% ipython --no-banner

In [1]: import numpy as np

In [2]: np.set_printoptions(precision=3, suppress=True, linewidth=120, floatmode="fixed")

In [3]: rnd = lambda a: np.round(a, 3) + 0

In [4]: O, _ = np.linalg.qr(np.array([[1.3, -0.3, 0.9, 0.8, 1.0, -2.2],
   ...:     [0.5, 2.2, -1.5, 3.0, 1.4, -2.3],
   ...:     [0.3, -0.4, 1.1, 2.3, 0.3, 0.4],
   ...:     [-1.3, 1.7, 1.2, -0.7, 1.6, 0.9],
   ...:     [-0.7, -1.3, 1.4, -1.6, -1.8, -0.3],
   ...:     [1.8, -0.9, -1.9, -0.8, -0.1, -0.6]]))

In [5]: m1 = -1 * O

In [6]: rnd(m1)
Out[6]: 
array([[ 0.476,  0.034,  0.741,  0.295,  0.206,  0.305],
       [ 0.183,  0.755, -0.102, -0.304,  0.513, -0.176],
       [ 0.110, -0.098,  0.478, -0.637, -0.341, -0.476],
       [-0.476,  0.414,  0.314,  0.524, -0.213, -0.428],
       [-0.256, -0.486,  0.133,  0.041,  0.722, -0.397],
       [ 0.659, -0.108, -0.308,  0.372, -0.108, -0.556]])

In [7]: rng = np.random.default_rng(738)

In [8]: lab = rng.permutation(6)

In [9]: Y = m1[:, lab] * rng.choice([-1, 1], 6)

In [10]: rnd(Y)
Out[10]: 
array([[ 0.741, -0.206, -0.305, -0.034, -0.295,  0.476],
       [-0.102, -0.513,  0.176, -0.755,  0.304,  0.183],
       [ 0.478,  0.341,  0.476,  0.098,  0.637,  0.110],
       [ 0.314,  0.213,  0.428, -0.414, -0.524, -0.476],
       [ 0.133, -0.722,  0.397,  0.486, -0.041, -0.256],
       [-0.308,  0.108,  0.556,  0.108, -0.372,  0.659]])

In [11]: Uu, _, vt = np.linalg.svd(m1.T @ Y)

In [12]: rnd(Uu @ vt)
Out[12]: 
array([[ 0.000,  0.000,  0.000,  0.000,  0.000,  1.000],
       [ 0.000,  0.000,  0.000, -1.000,  0.000,  0.000],
       [ 1.000,  0.000,  0.000,  0.000,  0.000,  0.000],
       [ 0.000,  0.000,  0.000,  0.000, -1.000,  0.000],
       [ 0.000, -1.000,  0.000,  0.000,  0.000,  0.000],
       [ 0.000,  0.000, -1.000,  0.000,  0.000,  0.000]])

In [13]: rnd(m1.reshape(-1, 2))
Out[13]: 
array([[ 0.476,  0.034],
       [ 0.741,  0.295],
       [ 0.206,  0.305],
       [ 0.183,  0.755],
       [-0.102, -0.304],
       [ 0.513, -0.176],
       [ 0.110, -0.098],
       [ 0.478, -0.637],
       [-0.341, -0.476],
       [-0.476,  0.414],
       [ 0.314,  0.524],
       [-0.213, -0.428],
       [-0.256, -0.486],
       [ 0.133,  0.041],
       [ 0.722, -0.397],
       [ 0.659, -0.108],
       [-0.308,  0.372],
       [-0.108, -0.556]])

In [14]: blk = m1.reshape(6, 2, -1)

In [15]: rnd(np.swapaxes(blk, 1, 2)[0])
Out[15]: 
array([[0.476, 0.295],
       [0.034, 0.206],
       [0.741, 0.305]])

In [16]: rnd(m1.T @ m1)
Out[16]: 
array([[1.000, 0.000, 0.000, 0.000, 0.000, 0.000],
       [0.000, 1.000, 0.000, 0.000, 0.000, 0.000],
       [0.000, 0.000, 1.000, 0.000, 0.000, 0.000],
       [0.000, 0.000, 0.000, 1.000, 0.000, 0.000],
       [0.000, 0.000, 0.000, 0.000, 1.000, 0.000],
       [0.000, 0.000, 0.000, 0.000, 0.000, 1.000]])

In [17]: rnd(m1[:, 4] @ m1[:, 2])
Out[17]: np.float64(0.0)

In [18]: rnd(m1 @ m1.T)
Out[18]: 
array([[1.000, 0.000, 0.000, 0.000, 0.000, 0.000],
       [0.000, 1.000, 0.000, 0.000, 0.000, 0.000],
       [0.000, 0.000, 1.000, 0.000, 0.000, 0.000],
       [0.000, 0.000, 0.000, 1.000, 0.000, 0.000],
       [0.000, 0.000, 0.000, 0.000, 1.000, 0.000],
       [0.000, 0.000, 0.000, 0.000, 0.000, 1.000]])

In [19]: rnd(np.linalg.pinv(m1))
Out[19]: 
array([[ 0.476,  0.183,  0.110, -0.476, -0.256,  0.659],
       [ 0.034,  0.755, -0.098,  0.414, -0.486, -0.108],
       [ 0.741, -0.102,  0.478,  0.314,  0.133, -0.308],
       [ 0.295, -0.304, -0.637,  0.524,  0.041,  0.372],
       [ 0.206,  0.513, -0.341, -0.213,  0.722, -0.108],
       [ 0.305, -0.176, -0.476, -0.428, -0.397, -0.556]])

In [20]: rnd(np.linalg.svd(m1, compute_uv=False))
Out[20]: array([1.000, 1.000, 1.000, 1.000, 1.000, 1.000])

In [21]: X = np.loadtxt("data.csv", delimiter=",")

In [22]: X
Out[22]: 
array([[-1.000,  0.000,  0.000,  0.000,  0.000,  0.000,  0.000],
       [ 0.000,  0.000,  1.000,  2.000,  0.000,  2.000,  2.000],
       [ 0.000,  1.000,  0.000,  2.000,  0.000,  2.000,  2.000],
       [ 0.000,  2.000,  2.000,  3.000,  0.000,  4.000,  4.000],
       [ 0.000,  0.000,  0.000,  0.000, -1.000,  0.000,  0.000],
       [ 0.000,  2.000,  2.000,  4.000,  0.000,  3.000,  4.000],
       [ 0.000,  2.000,  2.000,  4.000,  0.000,  4.000,  3.000]])

In [23]: np.allclose(m1, m1.T)
Out[23]: False

In [24]: rnd(np.linalg.det(m1))
Out[24]: np.float64(-1.0)

In [25]: np.allclose(m1 @ m1.T, m1.T @ m1)
Out[25]: True

In [26]: rnd(np.trace(m1))
Out[26]: np.float64(2.399)

In [27]: rnd((m1 - m1.T) / 2)
Out[27]: 
array([[ 0.000, -0.075,  0.316,  0.386,  0.231, -0.177],
       [ 0.075,  0.000, -0.002, -0.359,  0.500, -0.034],
       [-0.316,  0.002,  0.000, -0.476, -0.237, -0.084],
       [-0.386,  0.359,  0.476,  0.000, -0.127, -0.400],
       [-0.231, -0.500,  0.237,  0.127,  0.000, -0.144],
       [ 0.177,  0.034,  0.084,  0.400,  0.144,  0.000]])

In [28]: rnd(np.sort(np.abs(np.linalg.eigvals(m1))))
Out[28]: array([1.000, 1.000, 1.000, 1.000, 1.000, 1.000])

In [29]: round(np.log10(np.linalg.cond(X)))
Out[29]: 1

In [30]: [round(float(x), 3) for x in np.linalg.svd(X, compute_uv=False)[:3]]
Out[30]: [13.0, 1.0, 1.0]

In [31]: J = np.array([[3, 3, -3, 1, -2, -2, -1, -2, 3, 3, -2, 1, -2, 0, 3],
    ...:     [-1, -3, 0, -3, -1, 2, 0, -3, 3, -1, -1, -3, -2, 3, 2],
    ...:     [-1, -3, 1, -3, 3, -2, 0, 1, 0, -3, -3, -2, 0, -2, 3],
    ...:     [1, -3, 0, -2, 1, -1, -1, -3, -3, -1, -3, 2, -3, 1, 3],
    ...:     [1, -2, -3, 2, -3, -1, 3, 2, -1, 2, 0, 1, -2, -2, 1],
    ...:     [-3, -1, 0, 0, 2, 0, -3, -2, -3, 2, -1, 3, -3, 0, 1],
    ...:     [2, 0, 2, 2, -2, 2, 3, -2, 3, -1, -2, 2, -3, 1, 0],
    ...:     [2, 2, 1, 2, -1, -3, 0, -3, -1, -3, -2, 2, -2, 1, -1],
    ...:     [2, 0, 1, -1, 0, 0, -1, -2, 0, -3, 0, 3, 3, -3, 1],
    ...:     [3, 3, 2, -2, 2, -1, 3, 3, -2, -3, 2, 3, 2, -3, 2]])

In [32]: J[-1] = J[0] + -3 * J[1]

In [33]: J
Out[33]: 
array([[ 3,  3, -3,  1, -2, -2, -1, -2,  3,  3, -2,  1, -2,  0,  3],
       [-1, -3,  0, -3, -1,  2,  0, -3,  3, -1, -1, -3, -2,  3,  2],
       [-1, -3,  1, -3,  3, -2,  0,  1,  0, -3, -3, -2,  0, -2,  3],
       [ 1, -3,  0, -2,  1, -1, -1, -3, -3, -1, -3,  2, -3,  1,  3],
       [ 1, -2, -3,  2, -3, -1,  3,  2, -1,  2,  0,  1, -2, -2,  1],
       [-3, -1,  0,  0,  2,  0, -3, -2, -3,  2, -1,  3, -3,  0,  1],
       [ 2,  0,  2,  2, -2,  2,  3, -2,  3, -1, -2,  2, -3,  1,  0],
       [ 2,  2,  1,  2, -1, -3,  0, -3, -1, -3, -2,  2, -2,  1, -1],
       [ 2,  0,  1, -1,  0,  0, -1, -2,  0, -3,  0,  3,  3, -3,  1],
       [ 6, 12, -3, 10,  1, -8, -1,  7, -6,  6,  1, 10,  4, -9, -3]])

In [34]: vec = np.array([2, 1, 2, 0, 2, 2, 0, 0, 2, 2, 1, 1, 2, 1, 1])

In [35]: (J * vec).sum(axis=1)
Out[35]: array([  5,  -2, -11, -12, -16,  -8,   7, -12,   7,  11])

In [36]: np.einsum("ij,j->i", J, vec)
Out[36]: array([  5,  -2, -11, -12, -16,  -8,   7, -12,   7,  11])

In [37]: np.linalg.norm(J @ vec) <= np.linalg.norm(J, 2) * np.linalg.norm(vec) + 1e-9
Out[37]: np.True_

In [38]: np.sign((J @ vec).round(6))
Out[38]: array([ 1, -1, -1, -1, -1, -1,  1, -1,  1,  1])

In [39]: J @ np.ones(15)
Out[39]: array([  3.000,  -8.000, -11.000, -12.000,  -2.000,  -8.000,   7.000,  -6.000,   0.000,  27.000])

In [40]: J @ (2 * vec)
Out[40]: array([ 10,  -4, -22, -24, -32, -16,  14, -24,  14,  22])
